$ python -q
>>> import numpy as np
>>> import numpy.linalg as la
>>> np.set_printoptions(precision=3, suppress=True, linewidth=120)
>>> m1 = np.load("mat.npy")
>>> m1
array([[ 0,  0,  0,  0],
       [ 2,  3, -9,  1],
       [ 3,  1, -3,  2]])
>>> # null space of dimension 2
>>> U, sigma, Vt = la.svd(m1, full_matrices=False)
>>> sigma
array([10.552,  2.58 , -0.   ])
>>> np.round(Vt @ Vt.T, 3) + 0
array([[1., 0., 0.],
       [0., 1., 0.],
       [0., 0., 1.]])
>>> np.round(U.T @ m1 @ Vt.T, 3) + 0
array([[10.552,  0.   ,  0.   ],
       [ 0.   ,  2.58 ,  0.   ],
       [ 0.   ,  0.   ,  0.   ]])
>>> np.round(np.sqrt((sigma ** 2).sum()), 3), np.round(la.norm(m1), 3)
(np.float64(10.863), np.float64(10.863))
>>> np.abs(U[:, 0]).round(6).argmax()
np.int64(1)
>>> (sigma > 1e-8).sum()
np.int64(2)
>>> rank = la.matrix_rank(m1)
>>> rank
np.int64(2)
>>> ns = la.svd(m1)[2][rank:].T
>>> [int(la.matrix_rank(np.delete(m1, i, axis=0))) for i in range(3)]
[2, 1, 1]
>>> la.matrix_rank(m1.T @ m1), la.matrix_rank(m1 @ m1.T)
(np.int64(2), np.int64(2))
>>> np.round(m1 @ ns, 3) + 0
array([[0., 0.],
       [0., 0.],
       [0., 0.]])
>>> ns.shape
(4, 2)
>>> w1 = np.array([[-3, -2], [1, 1], [0, 0], [-2, -1]])
>>> beta = np.array([2, -2])
>>> act = np.maximum(m1 @ w1 + beta, 0)
>>> act
array([[2, 0],
       [0, 0],
       [0, 0]])
>>> (act > 0).astype(int)
array([[1, 0],
       [0, 0],
       [0, 0]])
>>> Z = np.array([[-3, 1], [-2, -2]])
>>> (act @ Z).round(6).argmax(axis=1)
array([1, 0, 0])
>>> w1 @ Z
array([[13,  1],
       [-5, -1],
       [ 0,  0],
       [ 8,  0]])
>>> out = np.array([[6, -5], [-9, 6]])
>>> Z = np.kron(out, m1)
>>> np.round(la.norm(Z, 2), 3), round(float(la.norm(out, 2) * la.norm(m1, 2)), 3)
(np.float64(140.601), 140.601)
>>> Z
array([[  0,   0,   0,   0,   0,   0,   0,   0],
       [ 12,  18, -54,   6, -10, -15,  45,  -5],
       [ 18,   6, -18,  12, -15,  -5,  15, -10],
       [  0,   0,   0,   0,   0,   0,   0,   0],
       [-18, -27,  81,  -9,  12,  18, -54,   6],
       [-27,  -9,  27, -18,  18,   6, -18,  12]])
>>> Z.shape
(6, 8)
>>> data = np.loadtxt("run15.csv", delimiter=",")
>>> data
array([[ 1.984,  0.447, -3.571],
       [ 1.   ,  0.209, -1.753],
       [ 4.405, -2.18 , -1.82 ],
       [ 0.017,  0.   , -0.005],
       [ 1.381, -2.82 ,  3.638],
       [-0.999, -0.188,  1.79 ],
       [-2.405,  2.608, -1.828],
       [ 3.194, -0.927, -2.666],
       [-3.386,  2.407,  0.007],
       [ 0.37 , -2.955,  5.379],
       [ 4.402, -2.197, -1.807],
       [ 1.996,  0.41 , -3.601],
       [ 0.233, -1.517,  2.684]])
>>> cen = data - data.mean(axis=0)
>>> V = la.svd(cen)[2][:2]
>>> out = cen - cen @ V.T @ V
>>> la.norm(out, axis=1).round(6).argmax()
np.int64(0)
>>> (cen @ V.T).std(axis=0)
array([2.974, 2.606])
>>> np.round(np.cov(cen @ V.T, rowvar=False), 3) + 0
array([[9.581, 0.   ],
       [0.   , 7.356]])
>>> np.diag(V.T @ V)
array([0.715, 0.43 , 0.855])
>>> np.round(la.norm(out) / la.norm(cen), 3)
np.float64(0.003)
